In [1]: import numpy as np

In [2]: np.set_printoptions(precision=3, suppress=True, linewidth=160)

In [3]: rd = lambda a: np.round(a, 3) + 0

In [4]: rng = np.random.default_rng(67)

In [5]: F = np.array([[-1, 0, -2, 2, -1, 1, -2, 2, 1, 2, 2],
   ...:     [-1, 0, 1, 0, -2, 0, 1, -2, 0, -2, -1],
   ...:     [2, 1, -2, 1, 2, -2, -2, -1, -2, -2, -2],
   ...:     [-1, 0, 1, -2, 1, -1, 1, 2, -2, 2, 2],
   ...:     [0, -2, 0, 2, 2, 0, -2, 2, -1, 1, 2],
   ...:     [-2, 1, -1, 1, -2, -2, -1, 0, 0, 1, 1],
   ...:     [-2, 0, -1, 0, -2, 1, -1, 1, 2, -2, 1],
   ...:     [1, 2, 2, -1, -2, 0, 1, 0, -2, 2, -2],
   ...:     [0, 2, -1, 1, 0, 1, -1, -1, -2, -2, -2],
   ...:     [-1, -2, 2, 2, -2, 0, 2, -2, 1, 1, -1],
   ...:     [-2, 2, 0, -2, 0, -1, 1, -2, 1, 2, 2]]) * (rng.random((11, 11)) < 0.3)

In [6]: F
Out[6]: 
array([[ 0,  0,  0,  2,  0,  0,  0,  0,  1,  0,  2],
       [-1,  0,  0,  0,  0,  0,  0, -2,  0,  0, -1],
       [ 0,  0, -2,  0,  0, -2, -2,  0,  0,  0, -2],
       [-1,  0,  0,  0,  0,  0,  1,  0,  0,  0,  0],
       [ 0,  0,  0,  0,  2,  0,  0,  2, -1,  1,  0],
       [ 0,  1, -1,  1,  0,  0,  0,  0,  0,  1,  0],
       [-2,  0,  0,  0,  0,  0, -1,  0,  2, -2,  0],
       [ 1,  0,  0,  0,  0,  0,  0,  0,  0,  2,  0],
       [ 0,  0,  0,  0,  0,  1,  0,  0,  0, -2,  0],
       [ 0,  0,  0,  0,  0,  0,  0,  0,  0,  0, -1],
       [ 0,  2,  0, -2,  0, -1,  0,  0,  0,  0,  0]])

In [7]: f = np.array([2, 2, -2, -2, 0, -1, -1, 1, -1, -2, -2])

In [8]: other = F + np.outer(f, np.eye(11)[10])

In [9]: np.linalg.matrix_rank(other - F)
Out[9]: np.int64(1)

In [10]: W0 = np.load("sample11.npy")

In [11]: W0
Out[11]: 
array([[ 5,  2,  4, -1, -4,  5,  2, -1, -1,  3],
       [ 3,  5,  2,  4, -1, -4,  5,  2, -1, -1],
       [-1,  3,  5,  2,  4, -1, -4,  5,  2, -1],
       [-1, -1,  3,  5,  2,  4, -1, -4,  5,  2],
       [ 2, -1, -1,  3,  5,  2,  4, -1, -4,  5],
       [ 5,  2, -1, -1,  3,  5,  2,  4, -1, -4],
       [-4,  5,  2, -1, -1,  3,  5,  2,  4, -1],
       [-1, -4,  5,  2, -1, -1,  3,  5,  2,  4],
       [ 4, -1, -4,  5,  2, -1, -1,  3,  5,  2],
       [ 2,  4, -1, -4,  5,  2, -1, -1,  3,  5]])

In [12]: q, R = np.linalg.qr(W0)

In [13]: rd(np.abs(np.diag(R)))
Out[13]: array([10.1  ,  9.923,  9.635,  9.303,  9.295,  8.672,  8.65 ,  8.316,  7.289,  5.333])

In [14]: rd(q.T @ q)
Out[14]: 
array([[1., 0., 0., 0., 0., 0., 0., 0., 0., 0.],
       [0., 1., 0., 0., 0., 0., 0., 0., 0., 0.],
       [0., 0., 1., 0., 0., 0., 0., 0., 0., 0.],
       [0., 0., 0., 1., 0., 0., 0., 0., 0., 0.],
       [0., 0., 0., 0., 1., 0., 0., 0., 0., 0.],
       [0., 0., 0., 0., 0., 1., 0., 0., 0., 0.],
       [0., 0., 0., 0., 0., 0., 1., 0., 0., 0.],
       [0., 0., 0., 0., 0., 0., 0., 1., 0., 0.],
       [0., 0., 0., 0., 0., 0., 0., 0., 1., 0.],
       [0., 0., 0., 0., 0., 0., 0., 0., 0., 1.]])

In [15]: rd(q @ R)
Out[15]: 
array([[ 5.,  2.,  4., -1., -4.,  5.,  2., -1., -1.,  3.],
       [ 3.,  5.,  2.,  4., -1., -4.,  5.,  2., -1., -1.],
       [-1.,  3.,  5.,  2.,  4., -1., -4.,  5.,  2., -1.],
       [-1., -1.,  3.,  5.,  2.,  4., -1., -4.,  5.,  2.],
       [ 2., -1., -1.,  3.,  5.,  2.,  4., -1., -4.,  5.],
       [ 5.,  2., -1., -1.,  3.,  5.,  2.,  4., -1., -4.],
       [-4.,  5.,  2., -1., -1.,  3.,  5.,  2.,  4., -1.],
       [-1., -4.,  5.,  2., -1., -1.,  3.,  5.,  2.,  4.],
       [ 4., -1., -4.,  5.,  2., -1., -1.,  3.,  5.,  2.],
       [ 2.,  4., -1., -4.,  5.,  2., -1., -1.,  3.,  5.]])

In [16]: rd(abs(R[0, 0])), rd(np.linalg.norm(W0[:, 0]))
Out[16]: (np.float64(10.1), np.float64(10.1))
